>>> import numpy as np
>>> np.set_printoptions(suppress=True, linewidth=100)
>>> F = np.loadtxt("mat.csv", delimiter=",")
>>> F
array([[ 2.32, -0.11,  0.23, -0.91, -0.31,  0.41],
       [-0.11,  1.1 , -0.21, -1.24, -0.47, -0.4 ],
       [ 0.23, -0.21,  1.38, -0.05,  0.52, -0.1 ],
       [-0.91, -1.24, -0.05,  0.03,  0.44,  0.04],
       [-0.31, -0.47,  0.52,  0.44, -0.7 , -1.75],
       [ 0.41, -0.4 , -0.1 ,  0.04, -1.75,  0.87]])
>>> # symmetric, so the eigenvalues are real
>>> vals, vecs = np.linalg.eigh(F)
>>> x = np.array([0, -1, -1, -2, -1, 0])
>>> (np.sign(vecs[:, -1].round(6)) == np.sign(vecs[0, -1].round(6))).astype(int)
array([1, 1, 0, 0, 0, 1])
>>> np.round(np.linalg.eigvalsh(F[1:, 1:]), 2)
array([-2.01, -0.82,  1.23,  2.  ,  2.27])
>>> np.abs(F).sum(axis=1).max(), np.round(np.abs(vals).max(), 2)
(np.float64(4.29), np.float64(3.01))
>>> arr = np.load("w.npy")
>>> arr.round(2)
array([[  1.04,   1.49,  -1.17,   2.73,  12.07,   3.84,   4.76,  -2.96, -10.13,   8.68,  -0.31,
          4.26],
       [ -9.39,  -4.86,  -7.78,  11.5 ,  -1.76,   2.87,  -3.73,  -5.94,   1.43,  -0.11,   4.81,
          3.11],
       [  0.75,  -0.54,   2.61,  -4.83, -11.47,  -4.3 ,  -3.95,   4.01,   9.63,  -8.46,  -0.6 ,
         -4.75],
       [ -7.42,  -4.53,  -4.68,   6.21,  -9.95,  -0.73,  -6.08,  -2.08,   8.31,  -6.33,   3.64,
         -0.86],
       [  9.26,   5.12,   6.99,  -9.99,   5.76,  -1.42,   5.16,   4.63,  -4.79,   3.04,  -4.67,
         -1.5 ],
       [ -1.77,  -1.87,   0.56,  -1.83, -12.19,  -3.61,  -5.05,   2.5 ,  10.22,  -8.68,   0.68,
         -4.01],
       [ -6.94,  -4.33,  -4.18,   5.42, -10.47,  -1.09,  -6.12,  -1.6 ,   8.75,  -6.77,   3.38,
         -1.26],
       [  0.83,   1.38,  -1.34,   2.98,  12.02,   3.9 ,   4.68,  -3.09, -10.09,   8.67,  -0.2 ,
          4.32],
       [ -9.47,  -5.05,  -7.52,  10.96,  -3.68,   2.23,  -4.46,  -5.41,   3.04,  -1.49,   4.82,
          2.4 ],
       [ -6.79,  -4.26,  -4.03,   5.17, -10.61,  -1.2 ,  -6.12,  -1.45,   8.88,  -6.9 ,   3.3 ,
         -1.38],
       [ -0.79,   0.52,  -2.64,   4.88,  11.45,   4.3 ,   3.93,  -4.04,  -9.62,   8.46,   0.62,
          4.76],
       [ -9.37,  -5.11,  -7.21,  10.38,  -5.03,   1.72,  -4.93,  -4.93,   4.18,  -2.5 ,   4.74,
          1.83],
       [ -2.16,  -2.06,   0.24,  -1.34, -12.23,  -3.48,  -5.19,   2.24,  10.25,  -8.65,   0.88,
         -3.87],
       [  8.42,   4.04,   7.66, -11.66,  -2.4 ,  -3.97,   1.89,   6.54,   2.06,  -2.81,  -4.39,
         -4.33],
       [  9.02,   4.51,   7.83, -11.76,  -0.37,  -3.48,   2.83,   6.34,   0.36,  -1.41,  -4.66,
         -3.79],
       [ -0.01,   0.94,  -2.03,   3.98,  11.76,   4.13,   4.3 ,  -3.6 ,  -9.88,   8.59,   0.23,
          4.57],
       [ -1.16,   0.32,  -2.92,   5.29,  11.27,   4.38,   3.75,  -4.23,  -9.47,   8.37,   0.81,
          4.84],
       [  9.47,   5.  ,   7.63, -11.18,   3.02,  -2.46,   4.22,   5.61,  -2.48,   1.01,  -4.83,
         -2.65],
       [  8.81,   5.03,   6.31,  -8.85,   7.44,  -0.67,   5.62,   3.81,  -6.2 ,   4.32,  -4.41,
         -0.67],
       [  6.3 ,   4.05,   3.54,  -4.41,  11.02,   1.52,   6.11,   0.99,  -9.22,   7.25,  -3.05,
          1.73],
       [ -3.28,  -0.86,  -4.52,   7.56,   9.88,   4.68,   2.54,  -5.27,  -8.31,   7.62,   1.88,
          5.15],
       [ -8.59,  -4.16,  -7.72,  11.71,   1.92,   3.86,  -2.12,  -6.51,  -1.65,   2.48,   4.47,
          4.21],
       [  1.7 ,  -0.02,   3.34,  -5.89, -10.97,  -4.48,  -3.46,   4.52,   9.22,  -8.22,  -1.08,
         -4.94],
       [  6.64,   2.86,   6.75, -10.6 ,  -6.03,  -4.58,  -0.02,   6.42,   5.1 ,  -5.24,  -3.54,
         -5.02],
       [ -8.35,  -4.88,  -5.74,   7.9 ,  -8.51,   0.13,  -5.86,  -3.17,   7.1 ,  -5.16,   4.15,
          0.07],
       [  9.44,   4.93,   7.72, -11.37,   2.37,  -2.68,   3.97,   5.79,  -1.94,   0.54,  -4.83,
         -2.89],
       [  4.64,   3.29,   1.96,  -1.98,  11.9 ,   2.44,   5.89,  -0.42,  -9.97,   8.11,  -2.17,
          2.74],
       [ -9.14,  -5.1 ,  -6.79,   9.65,  -6.32,   1.18,  -5.32,  -4.38,   5.26,  -3.47,   4.6 ,
          1.24],
       [ -1.45,   0.16,  -3.15,   5.62,  11.12,   4.43,   3.59,  -4.39,  -9.34,   8.3 ,   0.96,
          4.9 ],
       [ -5.76,  -3.81,  -3.01,   3.58, -11.39,  -1.85,  -6.06,  -0.5 ,   9.53,  -7.59,   2.76,
         -2.09],
       [  7.69,   4.63,   4.98,  -6.67,   9.6 ,   0.51,   6.04,   2.38,  -8.02,   6.04,  -3.79,
          0.62],
       [ -9.2 ,  -4.67,  -7.84,  11.7 ,  -0.49,   3.25,  -3.21,  -6.2 ,   0.36,   0.8 ,   4.74,
          3.53],
       [  8.02,   3.76,   7.49, -11.49,  -3.42,  -4.18,   1.39,   6.57,   2.91,  -3.5 ,  -4.2 ,
         -4.56],
       [ -9.43,  -4.92,  -7.74,  11.4 ,  -2.21,   2.73,  -3.91,  -5.83,   1.81,  -0.43,   4.82,
          2.95],
       [ -7.86,  -3.65,  -7.42,  11.4 ,   3.77,   4.24,  -1.2 ,  -6.57,  -3.21,   3.74,   4.13,
          4.64],
       [ -9.47,  -5.03,  -7.59,  11.09,  -3.31,   2.36,  -4.33,  -5.53,   2.72,  -1.22,   4.83,
          2.54],
       [ -7.53,  -3.43,  -7.25,  11.21,   4.47,   4.36,  -0.84,  -6.56,  -3.79,   4.21,   3.97,
          4.77],
       [ -8.35,  -3.99,  -7.63,  11.64,   2.59,   4.01,  -1.8 ,  -6.55,  -2.22,   2.94,   4.36,
          4.38]])
>>> # looks like rank 2
>>> try:
...     np.linalg.inv(arr)
... except np.linalg.LinAlgError as e:
...     print("failed:", e)
... 
failed: Last 2 dimensions of the array must be square
>>> round(np.trace(np.linalg.pinv(arr) @ arr), 2)
np.float64(2.0)
>>> np.unique(arr.round(6), axis=0).shape
(38, 12)
>>> np.linalg.lstsq(arr[:-1].T, arr[-1])[2]
np.int32(2)
>>> np.abs(np.diag(np.linalg.qr(arr)[1])) > 1e-9
array([ True,  True, False, False, False, False, False, False, False, False, False, False])
